>>> import numpy as np
>>> from numpy import linalg as LA
>>> np.set_printoptions(suppress=True, linewidth=200)
>>> W0 = np.load("mat.npy")
>>> print(W0.round(2))
[[ 0.71  0.    0.    0.71]
 [ 0.    1.    0.    0.  ]
 [ 0.    0.    1.    0.  ]
 [-0.71  0.    0.    0.71]]
>>> # 3 groups of indices that never mix
>>> B = W0 / LA.norm(W0, axis=1, keepdims=True)
>>> cov = B @ B.T
>>> print(np.round(LA.norm(B, axis=1), 2))
[1. 1. 1. 1.]
>>> print(cov[0].round(2) + 0)
[1. 0. 0. 0.]
>>> print((cov - 2 * np.eye(4)).round(6).argmax(axis=1))
[1 0 0 0]
>>> print(np.degrees(np.arccos(np.clip(cov[0, 1], -1, 1))))
90.0
>>> hat = np.triu(np.array([[8, 1, 2, 9], [8, 2, 3, 9], [3, 5, 3, 9], [4, 1, 5, 4]]), 1) + np.eye(4)
>>> B = hat @ W0 @ LA.inv(hat)
>>> print(LA.matrix_rank(B))
4
>>> print(np.round(hat @ W0 - W0 @ hat, 2))
[[-6.36  0.29  0.59  0.  ]
 [-6.36  0.    0.   -2.64]
 [-6.36  0.    0.   -2.64]
 [ 0.    0.71  1.41  6.36]]
>>> print(round(float(LA.det(W0.T)), 2))
1.0
>>> print(np.round(np.kron(np.eye(2, dtype=int), W0), 2))
[[ 0.71  0.    0.    0.71  0.    0.    0.    0.  ]
 [ 0.    1.    0.    0.    0.    0.    0.    0.  ]
 [ 0.    0.    1.    0.    0.    0.    0.    0.  ]
 [-0.71  0.    0.    0.71 -0.    0.    0.    0.  ]
 [ 0.    0.    0.    0.    0.71  0.    0.    0.71]
 [ 0.    0.    0.    0.    0.    1.    0.    0.  ]
 [ 0.    0.    0.    0.    0.    0.    1.    0.  ]
 [-0.    0.    0.    0.   -0.71  0.    0.    0.71]]
>>> print(np.round(LA.eigvals(W0), 2))
[0.71+0.71j 0.71-0.71j 1.  +0.j   1.  +0.j  ]
>>> print(np.round(np.poly(W0), 2))
[ 1.   -3.41  4.83 -3.41  1.  ]
>>> print(round(float(LA.eigvals(W0).sum().real), 2))
3.41
>>> print(round(float(LA.det(2 * W0)), 2), np.round(LA.det(W0), 2))
16.0 1.0
>>> print(np.einsum("ij,ji->", W0, W0))
2.0
>>> rng = np.random.default_rng(680906)
>>> z = rng.permutation(4)
>>> print(z)
[2 1 3 0]
>>> B = W0[z][:, z]
>>> print(np.round(np.sort(np.abs(LA.eigvals(B))), 2))
[1. 1. 1. 1.]
>>> print(np.allclose(B, W0))
False
>>> print(B.round(2))
[[ 1.    0.    0.    0.  ]
 [ 0.    1.    0.    0.  ]
 [ 0.    0.    0.71 -0.71]
 [ 0.    0.    0.71  0.71]]
>>> print(np.round(np.trace(B), 2))
3.41
>>> print(np.round(np.diag(B), 2))
[1.   1.   0.71 0.71]
>>> K = np.load("a.npy")
>>> print(K)
[[ 1 -2  4 -8]
 [ 1 -1  1 -1]
 [ 1  0  0  0]
 [ 1  1  1  1]
 [ 1  2  4  8]
 [ 1  3  9 27]]
>>> B = np.c_[K[:, :3] @ np.array([[0, -2, -3], [-1, -3, 1], [1, 1, -1]]), np.array([2, 1, 1, 0, 1, 0])]
>>> print(B)
[[ 6  8 -9  2]
 [ 2  2 -5  1]
 [ 0 -2 -3  1]
 [ 0 -4 -3  0]
 [ 2 -4 -5  1]
 [ 6 -2 -9  0]]
>>> print(np.round(LA.norm(LA.qr(K)[0].T @ B, axis=0) ** 2 / ((B ** 2).sum(axis=0) + 1e-12), 2))
[1.  1.  1.  0.9]
>>> feats = np.array([[-2.0, 0.0, 0.0, 0.0, 0.0, 0.0],
...     [0.0, 1.0, 3.0, 0.0, 0.0, 2.0],
...     [0.0, 2.0, 2.0, 2.0, 3.0, 1.0],
...     [0.0, 2.0, 0.0, 3.0, 3.0, 2.0],
...     [0.0, 2.0, 1.0, 0.0, 1.0, 3.0],
...     [0.0, 1.0, 3.0, 2.0, 3.0, 1.0]])
>>> # 2 groups of indices that never mix
>>> t3 = np.stack([feats, -1 * feats, feats[::-1]])
>>> print(t3.sum(axis=0))
[[ 0.  1.  3.  2.  3.  1.]
 [ 0.  2.  1.  0.  1.  3.]
 [ 0.  2.  0.  3.  3.  2.]
 [ 0.  2.  2.  2.  3.  1.]
 [ 0.  1.  3.  0.  0.  2.]
 [-2.  0.  0.  0.  0.  0.]]
